$ python -q
>>> import numpy as np
>>> from numpy import linalg as LA
>>> np.set_printoptions(precision=3, suppress=True, linewidth=200, sign=" ")
>>> def rnd(a):
...     return np.round(a, 3) + 0
... 
>>> J = np.load("data.npy")
>>> print(J)
[[  2   5   3   2   1   5   2   2]
 [ 17  22  24  16  20  24  12  11]
 [  7  13  11   7   7  13   5   5]
 [ 21  18  24  18  24  24  18  15]
 [ 20  27  25  18  19  31  18  16]
 [  8   6   6   6   6  10  10   8]
 [ 18  15  19  15  19  21  17  14]
 [ 15  12  14  12  14  18  16  13]
 [ 20  20  22  17  20  26  19  16]
 [  8   6   6   6   6  10  10   8]
 [ 15  19  17  13  13  23  15  13]]
>>> print(rnd(LA.norm(J, 2) / LA.norm(J)))
0.993
>>> print([round(float(x), 3) for x in LA.svd(J, compute_uv=False)[:3]])
[145.088, 13.916, 10.09]
>>> print(np.argsort(-LA.norm(J, axis=0).round(6), kind="stable")[:3])
[ 5  2  1]
>>> print(LA.matrix_rank(J, rtol=0.1))
1
>>> U, sigma, vt = LA.svd(J)
>>> V = vt[:(sigma > 1e-8).sum()]
>>> rng = np.random.default_rng(233)
>>> x0 = J[4] + -2 * J[6] + rng.integers(2) * np.eye(8)[5]
>>> print(x0)
[-16.  -3. -13. -12. -19. -11. -16. -12.]
>>> print(rnd(LA.norm(x0 - V.T @ V @ x0)))
0.0
>>> print(LA.matrix_rank(np.vstack([J, x0])))
3
>>> print(rnd(np.diag(V.T @ V)))
[ 0.189  0.585  0.371  0.11   0.577  0.388  0.511  0.27 ]
>>> print(np.allclose(V.T @ V @ x0, x0))
True
>>> print(np.unique(J.round(6), axis=0).shape)
(10, 8)
>>> print(LA.lstsq(J[:-1].T, J[-1])[2])
3
>>> print(np.abs(np.diag(LA.qr(J)[1])) > 1e-9)
[ True  True  True False False False False False]
>>> print(rnd(np.trace(LA.pinv(J) @ J)))
3.0
>>> f = np.array([3, 0, 6])
>>> print(np.cross(J[8, :3], J[6, :3]))
[ 50  16 -60]
>>> print(np.array([np.convolve(row, f, "same") for row in J]))
[[  15   21   36   21   27   12   36   12]
 [  66  174  180  204  168  156  177   72]
 [  39   75   99   87   81   57   93   30]
 [  54  198  162  216  180  198  189  108]
 [  81  195  216  207  201  168  234  108]
 [  18   66   54   54   66   66   84   60]
 [  45  165  135  171  153  165  168  102]
 [  36  132  108  126  126  132  147   96]
 [  60  186  171  192  180  177  204  114]
 [  18   66   54   54   66   66   84   60]
 [  57  141  153  141  147  123  177   90]]
>>> M = np.load("x.npy")
>>> print(M)
[[ 1.  2. -1.  0.  1.  1.  0.  0.  0.  0.]
 [-1.  2. -1.  0. -2.  2.  0.  0.  0.  0.]
 [-2. -1. -2.  0.  2. -2.  0.  0.  0.  0.]
 [-1. -1.  2.  0. -2.  0.  0.  0.  0.  0.]
 [ 0.  1.  0.  0.  2.  0.  0.  0.  0.  0.]
 [-1.  2. -1.  0.  2.  2.  0.  0.  0.  0.]
 [ 0.  0.  0.  0.  0.  0. -3.  0.  2.  3.]
 [ 0.  0.  0.  0.  0.  0.  1. -2. -3.  0.]
 [ 0.  0.  0.  0.  0.  0.  3. -2. -1.  1.]
 [ 0.  0.  0.  0.  0.  0.  2. -2.  1.  2.]]
>>> # rank 9
>>> print([round(float(x), 3) for x in LA.svd(M, compute_uv=False)[:3]])
[6.09, 5.528, 4.927]
>>> print(LA.cond(M) > 100)
True
>>> print(np.argsort(-LA.norm(M, axis=0).round(6), kind="stable")[:3])
[ 6  4  1]
>>> print(rnd(LA.norm(M, 2) / LA.norm(M)))
0.53
>>> print((M - M.T) / 2)
[[ 0.   1.5  0.5  0.5  0.5  1.   0.   0.   0.   0. ]
 [-1.5  0.   0.   0.5 -1.5  0.   0.   0.   0.   0. ]
 [-0.5  0.   0.  -1.   1.  -0.5  0.   0.   0.   0. ]
 [-0.5 -0.5  1.   0.  -1.   0.   0.   0.   0.   0. ]
 [-0.5  1.5 -1.   1.   0.  -1.   0.   0.   0.   0. ]
 [-1.   0.   0.5  0.   1.   0.   0.   0.   0.   0. ]
 [ 0.   0.   0.   0.   0.   0.   0.  -0.5 -0.5  0.5]
 [ 0.   0.   0.   0.   0.   0.   0.5  0.  -0.5  1. ]
 [ 0.   0.   0.   0.   0.   0.   0.5  0.5  0.   0. ]
 [ 0.   0.   0.   0.   0.   0.  -0.5 -1.   0.   0. ]]
>>> print(rnd(np.sort(np.abs(LA.eigvals(M)))))
[ 0.     0.583  1.473  1.473  1.653  2.413  2.865  3.198  4.186  5.95 ]
>>> print(rnd(LA.matrix_power(M, 3)))
[[-15.  39. -15.   0.  -8.  42.   0.   0.   0.   0.]
 [-15.  16.  -9.   0. -11.  27.   0.   0.   0.   0.]
 [ -3. -23. -13.   0.  19. -33.   0.   0.   0.   0.]
 [ 15. -35.  23.   0.  -4. -30.   0.   0.   0.   0.]
 [ -5.  13.  -3.   0.  -3.  13.   0.   0.   0.   0.]
 [-19.  32. -13.   0.  -3.  35.   0.   0.   0.   0.]
 [  0.   0.   0.   0.   0.   0. -90.  32.  76.  56.]
 [  0.   0.   0.   0.   0.   0.  85. -42. -69. -31.]
 [  0.   0.   0.   0.   0.   0. 102. -56. -40.  -2.]
 [  0.   0.   0.   0.   0.   0.  56. -40.   4.  30.]]
>>> print(np.trace(M))
1.0
>>> print(rnd(np.abs(LA.eigvals(M)).max()))
5.95
